$ python -q
>>> import numpy as np
>>> np.set_printoptions(precision=1, suppress=True, linewidth=120, floatmode="fixed")
>>> rd = lambda a: np.round(a, 1) + 0
>>> mat = np.load("arr.npy")
>>> rd(mat)
array([[ 1.0,  0.0,  0.0,  0.0,  0.0,  0.0,  0.0,  0.0],
       [ 0.0,  1.0,  0.0,  0.0,  0.0,  0.0,  0.0,  0.0],
       [ 0.0,  0.0,  1.0,  0.0,  0.0,  0.0,  0.0,  0.0],
       [ 0.0,  0.0,  0.0,  1.0,  0.0,  0.0,  0.0,  0.0],
       [ 0.0,  0.0,  0.0,  0.0,  1.0,  0.3,  0.0,  0.0],
       [ 0.0,  0.0,  0.0,  0.0, -0.3,  1.0,  0.0,  0.0],
       [ 0.0,  0.0,  0.0,  0.0,  0.0,  0.0,  1.0,  0.0],
       [ 0.0,  0.0,  0.0,  0.0,  0.0,  0.0,  0.0,  1.0]])
>>> f = np.array([3, 1, 2])
>>> rd(np.array([np.convolve(row, f, "same") for row in mat]))
array([[ 1.0,  2.0,  0.0,  0.0,  0.0,  0.0,  0.0,  0.0],
       [ 3.0,  1.0,  2.0,  0.0,  0.0,  0.0,  0.0,  0.0],
       [ 0.0,  3.0,  1.0,  2.0,  0.0,  0.0,  0.0,  0.0],
       [ 0.0,  0.0,  3.0,  1.0,  2.0,  0.0,  0.0,  0.0],
       [ 0.0,  0.0,  0.0,  2.9,  1.7,  2.2,  0.5,  0.0],
       [ 0.0,  0.0,  0.0, -0.8,  2.6,  0.4,  1.9,  0.0],
       [ 0.0,  0.0,  0.0,  0.0,  0.0,  3.0,  1.0,  2.0],
       [ 0.0,  0.0,  0.0,  0.0,  0.0,  0.0,  3.0,  1.0]])
>>> np.cross(mat[4, :3], mat[1, :3])
array([0.0, 0.0, 0.0])
>>> rd(np.polyval(f, mat[4]))
array([2.0, 2.0, 2.0, 2.0, 5.8, 2.5, 2.0, 2.0])
>>> rng = np.random.default_rng(2694)
>>> z = rng.permutation(8)
>>> z
array([4, 3, 0, 5, 1, 2, 7, 6])
>>> Y = mat[z][:, z]
>>> rd(Y)
array([[ 1.0,  0.0,  0.0,  0.3,  0.0,  0.0,  0.0,  0.0],
       [ 0.0,  1.0,  0.0,  0.0,  0.0,  0.0,  0.0,  0.0],
       [ 0.0,  0.0,  1.0,  0.0,  0.0,  0.0,  0.0,  0.0],
       [-0.3,  0.0,  0.0,  1.0,  0.0,  0.0,  0.0,  0.0],
       [ 0.0,  0.0,  0.0,  0.0,  1.0,  0.0,  0.0,  0.0],
       [ 0.0,  0.0,  0.0,  0.0,  0.0,  1.0,  0.0,  0.0],
       [ 0.0,  0.0,  0.0,  0.0,  0.0,  0.0,  1.0,  0.0],
       [ 0.0,  0.0,  0.0,  0.0,  0.0,  0.0,  0.0,  1.0]])
>>> rd(np.trace(Y))
np.float64(7.9)
>>> rd(np.linalg.det(Y)), rd(np.linalg.det(mat[z]))
(np.float64(1.0), np.float64(1.0))
>>> K = np.loadtxt("data.csv", delimiter=",")
>>> K
array([[1.0, 3.0, 2.0, 5.0, 1.0, 0.0, 2.0],
       [3.0, 1.0, 3.0, 2.0, 5.0, 1.0, 0.0],
       [2.0, 3.0, 1.0, 3.0, 2.0, 5.0, 1.0],
       [5.0, 2.0, 3.0, 1.0, 3.0, 2.0, 5.0],
       [1.0, 5.0, 2.0, 3.0, 1.0, 3.0, 2.0],
       [0.0, 1.0, 5.0, 2.0, 3.0, 1.0, 3.0],
       [2.0, 0.0, 1.0, 5.0, 2.0, 3.0, 1.0]])
>>> # equal to its transpose
>>> q, Rm = np.linalg.qr(K)
>>> rd(np.abs(np.diag(Rm)))
array([6.6, 5.7, 4.9, 5.4, 2.2, 3.7, 0.2])
>>> rd(q.T @ q)
array([[1.0, 0.0, 0.0, 0.0, 0.0, 0.0, 0.0],
       [0.0, 1.0, 0.0, 0.0, 0.0, 0.0, 0.0],
       [0.0, 0.0, 1.0, 0.0, 0.0, 0.0, 0.0],
       [0.0, 0.0, 0.0, 1.0, 0.0, 0.0, 0.0],
       [0.0, 0.0, 0.0, 0.0, 1.0, 0.0, 0.0],
       [0.0, 0.0, 0.0, 0.0, 0.0, 1.0, 0.0],
       [0.0, 0.0, 0.0, 0.0, 0.0, 0.0, 1.0]])
>>> print(np.trace(q @ q.T))
7.0
>>> print(np.allclose(Rm.T @ Rm, K.T @ K))
True
>>> print(q.shape, Rm.shape)
(7, 7) (7, 7)
>>> rd(q)
array([[-0.2,  0.4,  0.1,  0.4,  0.3,  0.6, -0.4],
       [-0.5, -0.1,  0.2,  0.0, -0.7,  0.4,  0.1],
       [-0.3,  0.3, -0.2,  0.1, -0.3, -0.5, -0.6],
       [-0.8, -0.2,  0.0, -0.4,  0.5,  0.0,  0.0],
       [-0.2,  0.8, -0.1, -0.1,  0.0, -0.1,  0.6],
       [ 0.0,  0.2,  0.9,  0.0,  0.1, -0.3, -0.1],
       [-0.3, -0.2,  0.0,  0.8,  0.1, -0.3,  0.4]])
